$ python -q
>>> import numpy as np
>>> np.set_printoptions(precision=2, suppress=True, linewidth=160, sign=" ")
>>> X = np.loadtxt("arr.csv", delimiter=",")
>>> X
array([[ 0.9 , -0.1 , -0.23, -0.1 , -0.1 , -0.16, -0.16, -0.23],
       [-0.1 ,  0.9 , -0.23, -0.1 , -0.1 , -0.16, -0.16, -0.23],
       [-0.23, -0.23,  0.47, -0.23, -0.23, -0.38, -0.38, -0.53],
       [-0.1 , -0.1 , -0.23,  0.9 , -0.1 , -0.16, -0.16, -0.23],
       [-0.1 , -0.1 , -0.23, -0.1 ,  0.9 , -0.16, -0.16, -0.23],
       [-0.16, -0.16, -0.38, -0.16, -0.16,  0.73, -0.27, -0.38],
       [-0.16, -0.16, -0.38, -0.16, -0.16, -0.27,  0.73, -0.38],
       [-0.23, -0.23, -0.53, -0.23, -0.23, -0.38, -0.38,  0.47]])
>>> vec = np.array([-1, -2, -3, -2, 1, 2, 2, -1])
>>> a = np.maximum(X @ vec, 0)
>>> a
array([ 0.  ,  0.  ,  0.  ,  0.  ,  1.65,  3.09,  3.09,  0.52])
>>> np.maximum(X @ (3 * vec), 0)
array([ 0.  ,  0.  ,  0.  ,  0.  ,  4.96,  9.26,  9.26,  1.57])
>>> np.tanh(X @ vec)
array([-0.33, -0.87, -0.9 , -0.87,  0.93,  1.  ,  1.  ,  0.48])
>>> vec = np.array([-7, -1, -7, -1, 9, 4, 9, 8])
>>> round(float(np.linalg.det(X)), 2)
-1.0
>>> np.abs(np.linalg.eigvals(X))
array([ 1.,  1.,  1.,  1.,  1.,  1.,  1.,  1.])
>>> [p for p in range(1, 25) if np.allclose(np.linalg.matrix_power(X, p), np.eye(8))]
[2, 4, 6, 8, 10, 12, 14, 16, 18, 20, 22, 24]
>>> 8 - np.linalg.matrix_rank(X - np.eye(8), tol=1e-8)
np.int64(7)
>>> arr = np.load("run2.npy")
>>> arr
array([[ 0,  0,  0,  0,  0,  0,  0,  0,  0,  0,  0],
       [ 0,  1,  3,  2,  1,  3,  1,  3,  1,  3,  3],
       [ 0,  3,  9,  6,  3,  9,  3,  9,  3,  9,  9],
       [ 0,  1,  3,  2,  1,  3,  1,  3,  1,  3,  3],
       [ 0, -3, -9, -6, -3, -9, -3, -9, -3, -9, -9],
       [ 0, -2, -6, -4, -2, -6, -2, -6, -2, -6, -6],
       [ 0,  3,  9,  6,  3,  9,  3,  9,  3,  9,  9],
       [ 0,  1,  3,  2,  1,  3,  1,  3,  1,  3,  3],
       [ 0,  3,  9,  6,  3,  9,  3,  9,  3,  9,  9],
       [ 0,  0,  0,  0,  0,  0,  0,  0,  0,  0,  0],
       [ 0, -2, -6, -4, -2, -6, -2, -6, -2, -6, -6],
       [ 0, -2, -6, -4, -2, -6, -2, -6, -2, -6, -6]])
>>> round(float(np.trace(np.linalg.pinv(arr) @ arr)), 2)
1.0
>>> np.unique(arr.round(6), axis=0).shape
(5, 11)
>>> np.linalg.lstsq(arr[:-1].T, arr[-1])[2]
np.int32(1)
>>> Uu, sig, Vt = np.linalg.svd(arr)
>>> sig.round(2) + 0
array([ 51.99,   0.  ,   0.  ,   0.  ,   0.  ,   0.  ,   0.  ,   0.  ,   0.  ,   0.  ,   0.  ])
>>> A2 = Uu[:, :1] @ np.diag(sig[:1]) @ Vt[:1]
>>> np.linalg.matrix_rank(A2)
np.int64(1)
